$ python3 -q
>>> import numpy as np
>>> import numpy.linalg as la
>>> np.set_printoptions(precision=2, suppress=True, linewidth=200)
>>> rd = lambda a: np.round(a, 2) + 0
>>> E = np.loadtxt("block13.csv", delimiter=",")
>>> E
array([[-3.65,  1.18, -5.78,  2.37,  6.2 ,  2.48, -1.32],
       [ 1.49, -2.71,  0.22, -6.02,  5.83, -4.48, -0.24],
       [ 0.65, -3.71,  2.34,  4.74,  3.66,  5.23,  4.14],
       [-7.13,  1.04,  5.75,  3.  ,  2.26,  0.31,  0.93],
       [-1.29, -4.47,  2.36, -2.94,  3.14, -6.91,  2.56],
       [ 0.6 , -8.78,  2.94,  3.58, -0.71,  0.71, -0.25],
       [ 0.94,  1.58,  5.19, -0.62, -4.59, -5.93, -3.61],
       [-5.15,  7.82,  1.67,  0.43, -0.52,  2.57, -1.57],
       [ 3.18, -0.61,  2.85, -4.5 ,  0.57, -3.13, -7.15],
       [-7.86,  4.18,  0.45,  0.91,  2.24,  3.59, -1.33],
       [ 2.63, -2.02,  2.54,  4.71,  6.31,  2.23,  3.95]])
>>> x0 = np.array([3, 2, 2, 0, 3, 0, 1])
>>> target = E @ x0
>>> rd(la.solve(E.T @ E, E.T @ target))
array([3., 2., 2., 0., 3., 0., 1.])
>>> rd(target)
array([ -2.87,  16.74,  14.33,  -0.1 ,   3.89, -12.26,  -1.02,   0.4 ,   8.58,  -8.93,  31.81])
>>> rd(la.lstsq(E, target)[0])
array([3., 2., 2., 0., 3., 0., 1.])
>>> rng = np.random.default_rng(5197)
>>> target = target + 0.3 * rng.normal(size=11)
>>> rd(target)
array([ -2.37,  16.94,  14.27,  -0.58,   3.64, -12.32,  -0.52,   0.31,   8.01,  -8.46,  31.59])
>>> coef, *_ = la.lstsq(E, target)
>>> rd(coef)
array([ 2.98,  2.01,  1.93,  0.05,  3.  , -0.05,  0.98])
>>> coef.round()
array([ 3.,  2.,  2.,  0.,  3., -0.,  1.])
>>> rd(la.norm(target - E @ coef))
np.float64(0.98)
>>> [round(float(la.norm(la.solve(E.T @ E + lam * np.eye(7), E.T @ target))), 2) for lam in (0, 1, 10, 100)]
[5.16, 5.06, 4.36, 1.97]
>>> rd(E.T @ (target - E @ coef))
array([0., 0., 0., 0., 0., 0., 0.])
>>> x0 = np.array([-4, 2, 3, 2, 3, 1, -3])
>>> rd((E * x0).sum(axis=1))
array([29.4 , -9.03, 10.27, 58.15, -7.75, -4.65,  4.86, 47.83,  5.64, 57.27, 11.79])
>>> la.norm(E @ x0) <= la.norm(E, 2) * la.norm(x0) + 1e-9
np.True_
>>> rd(E @ x0)
array([29.4 , -9.03, 10.27, 58.15, -7.75, -4.65,  4.86, 47.83,  5.64, 57.27, 11.79])
>>> rd(E @ np.ones(7))
array([ 1.48, -5.91, 17.05,  6.16, -7.55, -1.91, -7.04,  5.25, -8.79,  2.18, 20.35])
>>> E @ np.eye(7)[5]
array([ 2.48, -4.48,  5.23,  0.31, -6.91,  0.71, -5.93,  2.57, -3.13,  3.59,  2.23])
>>> x0 @ E
Traceback (most recent call last):
  File "<python-input-26>", line 1, in <module>
    x0 @ E
    ~~~^~~
ValueError: matmul: Input operand 1 has a mismatch in its core dimension 0, with gufunc signature (n?,k),(k,m?)->(n?,m?) (size 11 is different from 7)
>>> np.sign((E @ x0).round(6))
array([ 1., -1.,  1.,  1., -1., -1.,  1.,  1.,  1.,  1.,  1.])
>>> gram = E.T @ E
>>> (E @ E.T).shape
(11, 11)
>>> np.allclose(gram, gram.T)
True
>>> rd(np.diag(gram))
array([175.04, 206.23, 130.71, 138.62, 167.79, 171.35, 110.41])
>>> rd(np.trace(gram)), rd((E ** 2).sum())
(np.float64(1100.15), np.float64(1100.15))
>>> rd(la.svd(E, compute_uv=False) ** 2)
array([362.32, 301.14, 158.48, 152.65,  57.63,  49.93,  17.98])
>>> rd(la.eigvalsh(gram)[::-1])
array([362.32, 301.14, 158.48, 152.65,  57.63,  49.93,  17.98])
